$ python -q
>>> import numpy as np
>>> np.set_printoptions(precision=3, suppress=True, linewidth=120, floatmode="fixed")
>>> F = np.load("data.npy")
>>> print(F)
[[0 0 0 0 1]
 [0 0 0 1 0]
 [0 1 0 0 0]
 [1 0 0 0 0]
 [0 0 1 0 0]]
>>> # row-stochastic, so 1 is an eigenvalue
>>> vec = np.array([1, 2, 1, 2, 3])
>>> print(np.linalg.inv(F))
[[0.000 0.000 0.000 1.000 0.000]
 [0.000 0.000 1.000 0.000 0.000]
 [0.000 0.000 0.000 0.000 1.000]
 [0.000 1.000 0.000 0.000 0.000]
 [1.000 0.000 0.000 0.000 0.000]]
>>> print([p for p in range(1, 25) if np.allclose(np.linalg.matrix_power(F, p), np.eye(5))])
[5, 10, 15, 20]
>>> print(F.T @ (F @ vec))
[1 2 1 2 3]
>>> print(round(float(np.linalg.norm(vec)), 3), np.round(np.linalg.norm(F @ vec), 3))
4.359 4.359
>>> print(5 - np.linalg.matrix_rank(F - np.eye(5), tol=1e-8))
1
>>> q, evecs = np.linalg.qr(F[:, :2])[0], np.linalg.qr(F[:, 2:])[0]
>>> sv = np.linalg.svd(q.T @ evecs, compute_uv=False)
>>> print(np.degrees(np.arccos(sv.clip(0, 1))))
[90.000 90.000]
>>> print(sv)
[0.000 0.000]
>>> print(round(float(np.linalg.norm(q @ q.T - evecs @ evecs.T, 2)), 3))
1.0
>>> data = np.load("dump.npy")
>>> print(data)
[[ 0.000 -1.000  5.000]
 [-1.000  0.000  0.000]
 [ 5.000  0.000  0.000]]
>>> w1 = np.array([[-2, -3, 3, 1], [-3, 3, 1, 3], [-1, 2, -3, 3]])
>>> c = np.array([-2, -2, -1, 2])
>>> H = np.maximum(data @ w1 + c, 0)
>>> print((H > 0).mean(axis=0))
[0.000 0.667 0.333 1.000]
>>> print((H > 0).astype(int))
[[0 1 0 1]
 [0 1 0 1]
 [0 0 1 1]]
>>> print(H)
[[ 0.000  5.000  0.000 14.000]
 [ 0.000  1.000  0.000  1.000]
 [ 0.000  0.000 14.000  7.000]]
>>> Z = np.array([[1, 3, 1], [0, 1, 1], [2, 2, 2], [2, 1, 1]])
>>> print(H @ Z)
[[28.000 19.000 19.000]
 [ 2.000  2.000  2.000]
 [42.000 35.000 35.000]]
>>> print((H @ Z).round(6).argmax(axis=1))
[0 0 0]
>>> ev, evecs = np.linalg.eigh(data)
>>> vec = np.array([3, 5, 4])
>>> print(np.abs(data).sum(axis=1).max(), round(float(np.abs(ev).max()), 3))
6.0 5.099
>>> print(vec @ data @ vec / (vec @ vec), np.round(ev[0], 3), np.round(ev[-1], 3))
1.8 -5.099 5.099
>>> print((np.sign(evecs[:, -1].round(6)) == np.sign(evecs[0, -1].round(6))).astype(int))
[1 0 1]
>>> print(vec @ data @ vec)
90.0
>>> print(np.linalg.eigvalsh(data[1:, 1:]))
[0.000 0.000]
>>> M2 = np.array([[2], [0], [2], [2]])
>>> Z = np.array([[-3, -5, 5, 5, 0]])
>>> m1 = M2 @ Z
>>> print(m1)
[[ -6 -10  10  10   0]
 [  0   0   0   0   0]
 [ -6 -10  10  10   0]
 [ -6 -10  10  10   0]]
>>> # rows 0 and 2 are equal
>>> left, sv, VT = np.linalg.svd(m1)
>>> evecs = VT[:(sv > 1e-8).sum()]
>>> rng = np.random.default_rng(476)
>>> vec = m1[3] + 3 * m1[0] + rng.integers(2) * np.eye(5)[4]
>>> print(vec)
[-24.000 -40.000  40.000  40.000   1.000]
>>> print(evecs.T @ evecs)
[[ 0.107  0.179 -0.179 -0.179  0.000]
 [ 0.179  0.298 -0.298 -0.298  0.000]
 [-0.179 -0.298  0.298  0.298  0.000]
 [-0.179 -0.298  0.298  0.298  0.000]
 [ 0.000  0.000  0.000  0.000  0.000]]
>>> print(np.allclose(evecs.T @ evecs @ vec, vec))
False
>>> vec = np.array([1, 2, -3, -2, -3])
>>> a = np.maximum(m1 @ vec, 0)
>>> print(a)
[0 0 0 0]
>>> print(np.maximum(m1 @ (3 * vec), 0))
[0 0 0 0]
>>> print(m1.T @ a)
[0 0 0 0 0]
>>> print(m1 * (a > 1e-9)[:, None])
[[0 0 0 0 0]
 [0 0 0 0 0]
 [0 0 0 0 0]
 [0 0 0 0 0]]
>>> M2 = np.array([[0, 2], [2, 0]])
>>> Z = np.array([[1, -3], [-3, 3]])
>>> W0 = np.kron(M2, Z)
>>> print(W0)
[[ 0  0  2 -6]
 [ 0  0 -6  6]
 [ 2 -6  0  0]
 [-6  6  0  0]]
>>> # equal to its transpose
>>> r0 = np.array([2, 0, 3, 0])
>>> M2 = W0 + np.outer(r0, np.eye(4)[3])
>>> print(np.linalg.matrix_rank(M2 - W0))
1
>>> print(np.linalg.matrix_rank(np.linalg.inv(M2) - np.linalg.inv(W0), tol=1e-8))
1
>>> print(np.round(np.linalg.det(M2) / np.linalg.det(W0), 3), np.round(1 + np.linalg.solve(W0, r0)[3], 3))
0.5 0.5
>>> print(M2)
[[ 0.000  0.000  2.000 -4.000]
 [ 0.000  0.000 -6.000  6.000]
 [ 2.000 -6.000  0.000  3.000]
 [-6.000  6.000  0.000  0.000]]
>>> print(np.round(np.linalg.det(W0[::-1]), 3))
576.0
>>> print(np.einsum("ij,ji->", W0, W0))
224
>>> print(round(np.linalg.eigvals(W0).sum().real, 3))
-0.0
>>> ev, evecs = np.linalg.eigh(W0)
>>> vec = np.array([8, 6, 0, 1])
>>> print(np.linalg.eigvalsh(W0[1:, 1:]))
[-8.485  0.000  8.485]
>>> print(vec @ W0 @ vec)
-24
>>> print((np.sign(evecs[:, -1].round(6)) == np.sign(evecs[0, -1].round(6))).astype(int))
[1 0 1 0]
>>> print(np.round(vec @ W0 @ vec / (vec @ vec), 3), round(float(ev[0]), 3), round(ev[-1], 3))
-0.238 -10.325 10.325
>>> th = np.radians(60)
>>> Rm = np.eye(4)
>>> Rm[3, 3] = Rm[2, 2] = np.cos(th)
>>> Rm[3, 2], Rm[2, 3] = -np.sin(th), np.sin(th)
>>> print(Rm)
[[ 1.000  0.000  0.000  0.000]
 [ 0.000  1.000  0.000  0.000]
 [ 0.000  0.000  0.500  0.866]
 [ 0.000  0.000 -0.866  0.500]]
>>> M2 = W0 @ Rm.T
>>> print(np.linalg.svd(W0, compute_uv=False), np.linalg.svd(M2, compute_uv=False))
[10.325 10.325  2.325  2.325] [10.325 10.325  2.325  2.325]
>>> ev, evecs = np.linalg.eig(W0)
>>> print(ev)
[ 10.325 -10.325   2.325  -2.325]
>>> print(np.sort(np.linalg.eigvals(W0 @ W0)))
[  5.404   5.404 106.596 106.596]
>>> print(round(float(np.prod(ev)), 3))
576.0
>>> print(np.sort(np.linalg.eigvals(W0.T)))
[-10.325  -2.325   2.325  10.325]
>>> print(np.round(W0 @ evecs[:, 0] - ev[0] * evecs[:, 0], 3) + 0)
[0.000 0.000 0.000 0.000]
>>> X = np.array([[0, 0, 3], [0, 0, 0], [0, 0, 0]])
>>> def softmax(z):
...     e = np.exp(z - z.max(axis=-1, keepdims=True))
...     return e / e.sum(axis=-1, keepdims=True)
... 
>>> print(softmax(X[0] + 5))
[0.045 0.045 0.909]
>>> print(np.round(softmax(10 * X[0]), 3) + 0)
[0.000 0.000 1.000]
>>> scores = X @ X.T / np.sqrt(3)
>>> print(softmax(scores).round(6).argmax(axis=1))
[0 0 0]
>>> print(softmax(scores))
[[0.989 0.005 0.005]
 [0.333 0.333 0.333]
 [0.333 0.333 0.333]]
